In [1]: import numpy as np

In [2]: from numpy import linalg as LA

In [3]: np.set_printoptions(precision=3, suppress=True, linewidth=160, legacy="1.25")

In [4]: feats = np.load("w.npy")

In [5]: print(feats)
[[  4.988  12.702   0.382 -12.503]
 [  5.458   8.683 -14.6     7.934]]

In [6]: ang = np.radians(30)

In [7]: R = np.eye(4)

In [8]: R[2, 2] = R[0, 0] = np.cos(ang)

In [9]: R[2, 0], R[0, 2] = -np.sin(ang), np.sin(ang)

In [10]: print(R)
[[ 0.866  0.     0.5    0.   ]
 [ 0.     1.     0.     0.   ]
 [-0.5    0.     0.866  0.   ]
 [ 0.     0.     0.     1.   ]]

In [11]: out = feats @ R.T

In [12]: print(out)
[[  4.511  12.702  -2.163 -12.503]
 [ -2.574   8.683 -15.373   7.934]]

In [13]: print(LA.svd(feats, compute_uv=False), LA.svd(out, compute_uv=False))
[20. 18.] [20. 18.]

In [14]: vec = np.array([1, 0, 0, 1])

In [15]: h1 = np.maximum(out @ vec, 0)

In [16]: print(np.maximum(out @ vec, 0) - np.maximum(-out @ vec, 0))
[-7.992  5.36 ]

In [17]: print(np.tanh(out @ vec))
[-1.  1.]

In [18]: print(np.flatnonzero(h1 > 1e-9))
[1]

In [19]: print(h1)
[0.   5.36]

In [20]: W0 = np.loadtxt("out17.csv", delimiter=",")

In [21]: print(W0)
[[10.  4.  8.]
 [ 4.  2. 10.]
 [ 8. 10.  6.]]

In [22]: ev, evecs = LA.eigh(W0)

In [23]: vec = np.array([2, 5, 0])

In [24]: print((np.sign(evecs[:, -1].round(6)) == np.sign(evecs[0, -1].round(6))).astype(int))
[1 1 1]

In [25]: print(evecs * np.maximum(ev, 0) @ evecs.T)
[[10.15   4.714  7.332]
 [ 4.714  5.391  6.831]
 [ 7.332  6.831  8.962]]

In [26]: print(LA.eigvalsh(W0[1:, 1:]))
[-6.198 14.198]

In [27]: ev, evecs = LA.eig(W0)

In [28]: print(np.sort(LA.eigvals(LA.inv(W0))))
[-0.154  0.047  0.296]

In [29]: print(round(LA.eigvalsh(W0).min(), 3))
-6.503

In [30]: try:
    ...:     LA.cholesky(W0)
    ...: except LA.LinAlgError as e:
    ...:     print(repr(e))
    ...: 
LinAlgError('Matrix is not positive definite')

In [31]: rng = np.random.default_rng(73925)

In [32]: out = W0 + rng.integers(-2, 3, (3, 1)) @ rng.integers(-2, 3, (1, 3))

In [33]: print(out)
[[10.  4.  8.]
 [ 6.  6.  6.]
 [ 7.  8.  8.]]

In [34]: print(np.round(LA.svd(out - W0, compute_uv=False), 3) + 0)
[6.708 0.    0.   ]

In [35]: print(out - W0)
[[ 0.  0.  0.]
 [ 2.  4. -4.]
 [-1. -2.  2.]]

In [36]: m1 = np.abs(np.array([[1, 3, 3, 2], [3, 2, 2, 3], [2, 1, 1, 2], [2, 3, 3, 0]])) + np.eye(4)

In [37]: m1 = m1 / m1.sum(axis=1, keepdims=True)

In [38]: print(m1)
[[0.2   0.3   0.3   0.2  ]
 [0.273 0.273 0.182 0.273]
 [0.286 0.143 0.286 0.286]
 [0.222 0.333 0.333 0.111]]

In [39]: # rows sum to 1

In [40]: print(LA.matrix_power(m1, 4))
[[0.247 0.257 0.273 0.223]
 [0.247 0.258 0.273 0.222]
 [0.247 0.258 0.274 0.222]
 [0.247 0.257 0.273 0.223]]

In [41]: print(np.allclose(m1, m1.T))
False

In [42]: print(np.round(LA.det(m1), 3))
0.001

In [43]: print((m1 - m1.T) / 2)
[[ 0.     0.014  0.007 -0.011]
 [-0.014  0.     0.019 -0.03 ]
 [-0.007 -0.019  0.    -0.024]
 [ 0.011  0.03   0.024  0.   ]]

In [44]: print(round(np.abs(LA.eigvals(m1)).max(), 3))
1.0

In [45]: print(np.sort(np.abs(LA.eigvals(m1))))
[0.043 0.116 0.203 1.   ]

In [46]: print((m1 + m1.T) / 2)
[[0.2   0.286 0.293 0.211]
 [0.286 0.273 0.162 0.303]
 [0.293 0.162 0.286 0.31 ]
 [0.211 0.303 0.31  0.111]]

In [47]: assert m1 == m1.T
---------------------------------------------------------------------------
ValueError                                Traceback (most recent call last)
Cell In[47], line 1
----> 1 assert m1 == m1.T

ValueError: The truth value of an array with more than one element is ambiguous. Use a.any() or a.all()
